% ipython --no-banner

In [1]: import numpy as np

In [2]: np.set_printoptions(precision=2, suppress=True, linewidth=160)

In [3]: tidy = lambda a: np.round(a, 2) + 0

In [4]: A = np.array([[3.0, 0.0, 0.0, 2.0],
   ...:     [0.0, -1.0, 0.0, 0.0],
   ...:     [0.0, 0.0, -1.0, 0.0],
   ...:     [2.0, 0.0, 0.0, 0.0]])

In [5]: r0 = np.array([2, 1, 2, 3])

In [6]: out = A + np.outer(r0, np.eye(4)[3])

In [7]: print(np.linalg.matrix_rank(np.linalg.inv(out) - np.linalg.inv(A), tol=1e-8))
1

In [8]: print(np.linalg.matrix_rank(out - A))
1

In [9]: print(out)
[[ 3.  0.  0.  4.]
 [ 0. -1.  0.  1.]
 [ 0.  0. -1.  2.]
 [ 2.  0.  0.  3.]]

In [10]: K = np.array([[-1, -4, -2, -4, 3, -2, 4],
    ...:     [4, -1, -4, -2, -4, 3, -2],
    ...:     [-2, 4, -1, -4, -2, -4, 3],
    ...:     [3, -2, 4, -1, -4, -2, -4],
    ...:     [-4, 3, -2, 4, -1, -4, -2],
    ...:     [-2, -4, 3, -2, 4, -1, -4],
    ...:     [-4, -2, -4, 3, -2, 4, -1]])

In [11]: rng = np.random.default_rng(74371)

In [12]: z = rng.permutation(7)

In [13]: print(z)
[0 4 5 3 1 2 6]

In [14]: out = K[z][:, z]

In [15]: print(np.trace(out))
-7

In [16]: print(np.diag(out))
[-1 -1 -1 -1 -1 -1 -1]

In [17]: print(tidy(np.sort(np.abs(np.linalg.eigvals(out)))))
[ 3.06  3.06  6.    9.33  9.33 10.8  10.8 ]

In [18]: print(out)
[[-1  3 -2 -4 -4 -2  4]
 [-4 -1 -4  4  3 -2 -2]
 [-2  4 -1 -2 -4  3 -4]
 [ 3 -4 -2 -1 -2  4 -4]
 [ 4 -4  3 -2 -1 -4 -2]
 [-2 -2 -4 -4  4 -1  3]
 [-4 -2  4  3 -2 -4 -1]]

In [19]: feats = np.load("block11.npy")

In [20]: print(feats)
[[-1.  1.  1.  1.  1.  1.]
 [ 1. -1.  1.  1.  1.  1.]
 [ 1.  1. -1.  1.  1.  1.]
 [ 1.  1.  1. -1.  1.  1.]
 [ 1.  1.  1.  1. -1.  1.]
 [ 1.  1.  1.  1.  1. -1.]]

In [21]: print(feats @ (-1.0) ** np.arange(6))
[-2.  2. -2.  2. -2.  2.]

In [22]: F = np.load("run17.npy")

In [23]: print(F)
[[-3  4 -3  1  5  5 -4  3 -1]
 [ 0  4 -3 -1  3  4 -4  4  4]
 [ 3  1  2  0 -5 -5 -3  5  5]
 [-2 -1 -1 -4  2 -5 -5  1 -1]
 [ 2  2 -3  2  4  5  0 -2 -2]
 [ 4  5 -1 -5  0 -2 -1 -4  2]
 [ 0  4  2  2  2 -2  5  2  0]
 [-2  5  1 -2  0 -4  2  5  4]
 [ 5  3 -2  4 -3  5 -1 -4 -4]]

In [24]: t = np.radians(15)

In [25]: Rm = np.eye(9)

In [26]: Rm[6, 6] = Rm[2, 2] = np.cos(t)

In [27]: Rm[6, 2], Rm[2, 6] = -np.sin(t), np.sin(t)

In [28]: print(tidy(Rm))
[[ 1.    0.    0.    0.    0.    0.    0.    0.    0.  ]
 [ 0.    1.    0.    0.    0.    0.    0.    0.    0.  ]
 [ 0.    0.    0.97  0.    0.    0.    0.26  0.    0.  ]
 [ 0.    0.    0.    1.    0.    0.    0.    0.    0.  ]
 [ 0.    0.    0.    0.    1.    0.    0.    0.    0.  ]
 [ 0.    0.    0.    0.    0.    1.    0.    0.    0.  ]
 [ 0.    0.   -0.26  0.    0.    0.    0.97  0.    0.  ]
 [ 0.    0.    0.    0.    0.    0.    0.    1.    0.  ]
 [ 0.    0.    0.    0.    0.    0.    0.    0.    1.  ]]

In [29]: out = F @ Rm.T

In [30]: print(tidy(np.linalg.det(Rm)), tidy(np.trace(Rm)))
1.0 8.93

In [31]: print(np.allclose(np.linalg.norm(F, axis=1), np.linalg.norm(out, axis=1)))
True

In [32]: print(np.allclose(F @ F.T, out @ out.T))
True

In [33]: print(tidy(np.abs(out - F).max(axis=0)))
[0.   0.   1.26 0.   0.   0.   0.91 0.   0.  ]
